$ python -q
>>> import numpy as np
>>> import numpy.linalg as la
>>> np.set_printoptions(precision=2, suppress=True, linewidth=200)
>>> f = np.array([9, 2, 6, 3])
>>> A = 4 * np.eye(4) + np.outer(f, f)
>>> A
array([[85., 18., 54., 27.],
       [18.,  8., 12.,  6.],
       [54., 12., 40., 18.],
       [27.,  6., 18., 13.]])
>>> Uu, sv, Vt = la.svd(A, full_matrices=False)
>>> np.cumsum(sv ** 2) / np.sum(sv ** 2)
array([1., 1., 1., 1.])
>>> np.allclose(Uu * sv @ Vt, A)
True
>>> np.abs(Vt[0])
array([0.79, 0.18, 0.53, 0.26])
>>> mat = np.cumsum(np.array([[-2, 1, -3],
...     [-4, -4, -5],
...     [-5, -3, 2],
...     [-2, 2, -1],
...     [3, 1, -3],
...     [5, 4, -2],
...     [0, -2, -4],
...     [-2, 5, 2],
...     [2, 0, 3],
...     [-4, 4, -1],
...     [5, -3, -5],
...     [-4, 0, 0],
...     [5, 5, -4],
...     [-2, 0, 1],
...     [2, -5, -3],
...     [5, -1, -1],
...     [4, 1, -5],
...     [2, 5, -4],
...     [5, 0, 3],
...     [-3, 5, -4],
...     [0, 5, -1],
...     [5, 2, 3],
...     [1, -5, 0]]), axis=0)
>>> mat
array([[ -2,   1,  -3],
       [ -6,  -3,  -8],
       [-11,  -6,  -6],
       [-13,  -4,  -7],
       [-10,  -3, -10],
       [ -5,   1, -12],
       [ -5,  -1, -16],
       [ -7,   4, -14],
       [ -5,   4, -11],
       [ -9,   8, -12],
       [ -4,   5, -17],
       [ -8,   5, -17],
       [ -3,  10, -21],
       [ -5,  10, -20],
       [ -3,   5, -23],
       [  2,   4, -24],
       [  6,   5, -29],
       [  8,  10, -33],
       [ 13,  10, -30],
       [ 10,  15, -34],
       [ 10,  20, -35],
       [ 15,  22, -32],
       [ 16,  17, -32]])
>>> Ac = (mat - mat.mean(axis=0)) / mat.std(axis=0)
>>> Ac.std(axis=0)
array([1., 1., 1.])
>>> c = la.lstsq(np.delete(Ac, 2, axis=1), Ac[:, 2])[0]
>>> np.abs(c).argmax()
np.int64(0)
>>> x0 = np.array([3, 3, 1])
>>> mat * x0
array([[ -6,   3,  -3],
       [-18,  -9,  -8],
       [-33, -18,  -6],
       [-39, -12,  -7],
       [-30,  -9, -10],
       [-15,   3, -12],
       [-15,  -3, -16],
       [-21,  12, -14],
       [-15,  12, -11],
       [-27,  24, -12],
       [-12,  15, -17],
       [-24,  15, -17],
       [ -9,  30, -21],
       [-15,  30, -20],
       [ -9,  15, -23],
       [  6,  12, -24],
       [ 18,  15, -29],
       [ 24,  30, -33],
       [ 39,  30, -30],
       [ 30,  45, -34],
       [ 30,  60, -35],
       [ 45,  66, -32],
       [ 48,  51, -32]])
>>> mat @ (2 * x0)
array([ -12,  -70, -114, -116,  -98,  -48,  -68,  -46,  -28,  -30,  -28,  -52,    0,  -10,  -34,  -12,    8,   42,   78,   82,  110,  158,  134])
>>> mat @ np.eye(3)[0]
array([ -2.,  -6., -11., -13., -10.,  -5.,  -5.,  -7.,  -5.,  -9.,  -4.,  -8.,  -3.,  -5.,  -3.,   2.,   6.,   8.,  13.,  10.,  10.,  15.,  16.])
